% ipython --no-banner

In [1]: import numpy as np

In [2]: import numpy.linalg as la

In [3]: np.set_printoptions(suppress=True, linewidth=120)

In [4]: feats = np.load("m.npy")

In [5]: feats
Out[5]: 
array([[52.01, -0.01, 20.36, 39.87],
       [51.76,  1.39, 20.37, 40.61],
       [49.27, -0.67, 20.32, 40.86],
       [51.7 , -0.98, 19.15, 38.78],
       [49.52, -1.26, 20.36, 39.41],
       [48.7 , -0.51, 18.32, 39.55],
       [50.25, -0.36, 20.1 , 39.29],
       [48.34, -0.54, 19.27, 39.87],
       [50.82, -1.2 , 19.  , 41.51],
       [49.4 ,  0.81, 20.95, 39.25],
       [49.47,  0.77, 19.88, 40.79],
       [49.58, -0.72, 19.82, 38.81],
       [49.76,  0.04, 20.2 , 40.69],
       [48.56, -1.74, 20.26, 38.65],
       [51.54, -1.02, 17.96, 39.49],
       [51.32, -0.85, 18.91, 38.92],
       [49.26, -0.1 , 20.37, 40.63],
       [51.36, -0.49, 19.8 , 39.21],
       [49.58, -0.78, 19.73, 40.59],
       [54.03,  0.16, 21.  , 40.08],
       [51.18,  0.83, 20.63, 40.33],
       [51.12,  0.  , 20.16, 40.63],
       [49.22, -0.65, 22.01, 39.97],
       [47.72, -1.54, 19.3 , 40.1 ],
       [49.96, -0.91, 20.02, 40.61],
       [48.49,  2.2 , 20.64, 39.9 ],
       [48.88, -0.23, 20.88, 41.61]])

In [6]: np.round(np.abs(la.svd(feats)[2][-1]), 2)
Out[6]: array([0.01, 0.52, 0.75, 0.4 ])

In [7]: [round(float(x), 2) for x in la.svd(feats, compute_uv=False)[:3]]
Out[7]: [349.01, 6.17, 4.87]

In [8]: round(np.log10(la.cond(feats)))
Out[8]: 2

In [9]: np.round(la.norm(feats, 2) / la.norm(feats), 2)
Out[9]: np.float64(1.0)

In [10]: la.matrix_rank(feats, rtol=0.1)
Out[10]: np.int64(1)

In [11]: la.cond(feats) > 100
Out[11]: np.False_

In [12]: np.argsort(-la.norm(feats, axis=0).round(6), kind="stable")[:3]
Out[12]: array([0, 3, 2])

In [13]: def softmax(z):
    ...:     e = np.exp(z - z.max(axis=-1, keepdims=True))
    ...:     return e / e.sum(axis=-1, keepdims=True)
    ...: 

In [14]: np.round(softmax(feats).sum(axis=1), 2)
Out[14]: array([1., 1., 1., 1., 1., 1., 1., 1., 1., 1., 1., 1., 1., 1., 1., 1., 1., 1., 1., 1., 1., 1., 1., 1., 1., 1., 1.])

In [15]: att = feats @ feats.T / np.sqrt(4)

In [16]: softmax(att)[4] @ feats
Out[16]: array([54.03,  0.16, 21.  , 40.08])

In [17]: A = np.load("w.npy")

In [18]: A.round(2)
Out[18]: 
array([[-58.79,  32.53, -19.8 ,  11.45],
       [-44.43,  21.15, -16.2 ,   7.4 ],
       [-32.77,  12.26, -13.06,   4.06],
       [-26.22,   7.51, -11.15,   2.18],
       [-18.35,   2.2 ,  -8.67,  -0.05],
       [-11.9 ,  -1.55,  -6.36,  -1.78],
       [ -7.2 ,  -3.49,  -4.36,  -2.79],
       [ -5.54,  -3.82,  -3.54,  -3.  ],
       [ -3.47,  -3.64,  -2.35,  -2.95],
       [ -0.71,  -1.03,  -0.41,  -1.04],
       [ -0.33,  -0.46,  -0.18,  -0.5 ],
       [  0.51,   0.62,   0.23,   0.76],
       [  1.47,   1.48,   0.54,   2.08],
       [  2.29,   1.96,   0.73,   3.09],
       [  3.32,   2.3 ,   0.9 ,   4.2 ],
       [ 16.01,  -0.61,   1.85,  12.63],
       [ 16.57,  -0.86,   1.88,  12.89],
       [ 41.73, -15.18,   3.06,  21.84],
       [ 49.57, -20.29,   3.43,  23.93],
       [ 51.7 , -21.71,   3.53,  24.46],
       [ 58.77, -26.5 ,   3.88,  26.14],
       [ 60.66, -27.79,   3.97,  26.57],
       [ 65.87, -31.41,   4.23,  27.7 ]])

In [19]: labels = A[:, 1] > np.median(A[:, 1])

In [20]: r0 = A[labels].mean(axis=0) - A[~labels].mean(axis=0)

In [21]: labels.astype(int)
Out[21]: array([1, 1, 1, 1, 1, 0, 0, 0, 0, 0, 1, 1, 1, 1, 1, 1, 0, 0, 0, 0, 0, 0, 0])

In [22]: np.round((((A - A.mean(axis=0)) @ r0 > 0) == labels).mean(), 2)
Out[22]: np.float64(0.74)

In [23]: np.argsort(-np.abs(r0).round(6), kind="stable")
Out[23]: array([0, 1, 3, 2])

In [24]: C2 = np.cov(A, rowvar=False)

In [25]: np.argsort(-A.std(axis=0).round(6), kind="stable")
Out[25]: array([0, 1, 3, 2])

In [26]: C2.round(2)
Out[26]: 
array([[1161.94, -498.6 ,  208.73,  285.35],
       [-498.6 ,  231.59,  -87.78, -107.12],
       [ 208.73,  -87.78,   47.63,   33.34],
       [ 285.35, -107.12,   33.34,  121.51]])

In [27]: np.round(A.std(axis=0), 2)
Out[27]: array([33.34, 14.88,  6.75, 10.78])

In [28]: np.round(la.eigvalsh(C2)[::-1], 2) + 0
Out[28]: array([1484.73,   62.33,   15.61,    0.  ])

In [29]: round(float(np.corrcoef(A[:, 3], A[:, 2])[0, 1]), 2)
Out[29]: 0.44

In [30]: Ac = A - A.mean(axis=0)

In [31]: Uu, sv, VT = la.svd(Ac, full_matrices=False)

In [32]: np.abs(Uu[:, 0]).argmax()
Out[32]: np.int64(0)

In [33]: np.abs(VT[0]).argmax()
Out[33]: np.int64(0)

In [34]: np.round((sv ** 2).sum() ** 2 / (sv ** 4).sum(), 2)
Out[34]: np.float64(1.11)

In [35]: np.round(Ac.mean(axis=0), 2) + 0
Out[35]: array([0., 0., 0., 0.])

In [36]: np.round(VT[0] * np.sign(VT[0, np.abs(VT[0]).argmax()]), 2)
Out[36]: array([ 0.88, -0.38,  0.16,  0.22])

In [37]: (np.sign(Uu[:, 0]) == np.sign(Uu[0, 0])).astype(int)
Out[37]: array([1, 1, 1, 1, 1, 1, 1, 1, 1, 1, 1, 1, 1, 1, 1, 0, 0, 0, 0, 0, 0, 0, 0])

In [38]: la.matrix_rank(Ac)
Out[38]: np.int64(3)

In [39]: F, _ = la.qr(np.array([[-0.6, -0.9, 0.8, 0.5, 0.9],
    ...:     [1.7, 0.0, 1.6, 3.0, 0.6],
    ...:     [-0.6, -0.9, 0.3, 0.3, 1.5],
    ...:     [1.0, 0.3, 0.4, 1.7, 0.2],
    ...:     [-1.0, -1.1, -0.2, 0.3, -1.5]]))

In [40]: F.round(2)
Out[40]: 
array([[-0.25, -0.47,  0.71, -0.46,  0.04],
       [ 0.72, -0.56,  0.07,  0.3 ,  0.29],
       [-0.25, -0.47, -0.08,  0.44, -0.72],
       [ 0.42, -0.11, -0.34, -0.69, -0.47],
       [-0.42, -0.49, -0.61, -0.17,  0.43]])

In [41]: np.round(la.eigvals(F), 2)
Out[41]: array([ 1.  +0.j  , -0.26+0.96j, -0.26-0.96j, -0.81+0.58j, -0.81-0.58j])

In [42]: round(la.eigvals(F).sum().real, 2)
Out[42]: np.float64(-1.15)

In [43]: np.round(la.det(2 * F), 2), round(float(la.det(F)), 2)
Out[43]: (np.float64(32.0), 1.0)

In [44]: np.round(np.kron(np.eye(2, dtype=int), F), 2)
Out[44]: 
array([[-0.25, -0.47,  0.71, -0.46,  0.04, -0.  , -0.  ,  0.  , -0.  ,  0.  ],
       [ 0.72, -0.56,  0.07,  0.3 ,  0.29,  0.  , -0.  ,  0.  ,  0.  ,  0.  ],
       [-0.25, -0.47, -0.08,  0.44, -0.72, -0.  , -0.  , -0.  ,  0.  , -0.  ],
       [ 0.42, -0.11, -0.34, -0.69, -0.47,  0.  , -0.  , -0.  , -0.  , -0.  ],
       [-0.42, -0.49, -0.61, -0.17,  0.43, -0.  , -0.  , -0.  , -0.  ,  0.  ],
       [-0.  , -0.  ,  0.  , -0.  ,  0.  , -0.25, -0.47,  0.71, -0.46,  0.04],
       [ 0.  , -0.  ,  0.  ,  0.  ,  0.  ,  0.72, -0.56,  0.07,  0.3 ,  0.29],
       [-0.  , -0.  , -0.  ,  0.  , -0.  , -0.25, -0.47, -0.08,  0.44, -0.72],
       [ 0.  , -0.  , -0.  , -0.  , -0.  ,  0.42, -0.11, -0.34, -0.69, -0.47],
       [-0.  , -0.  , -0.  , -0.  ,  0.  , -0.42, -0.49, -0.61, -0.17,  0.43]])
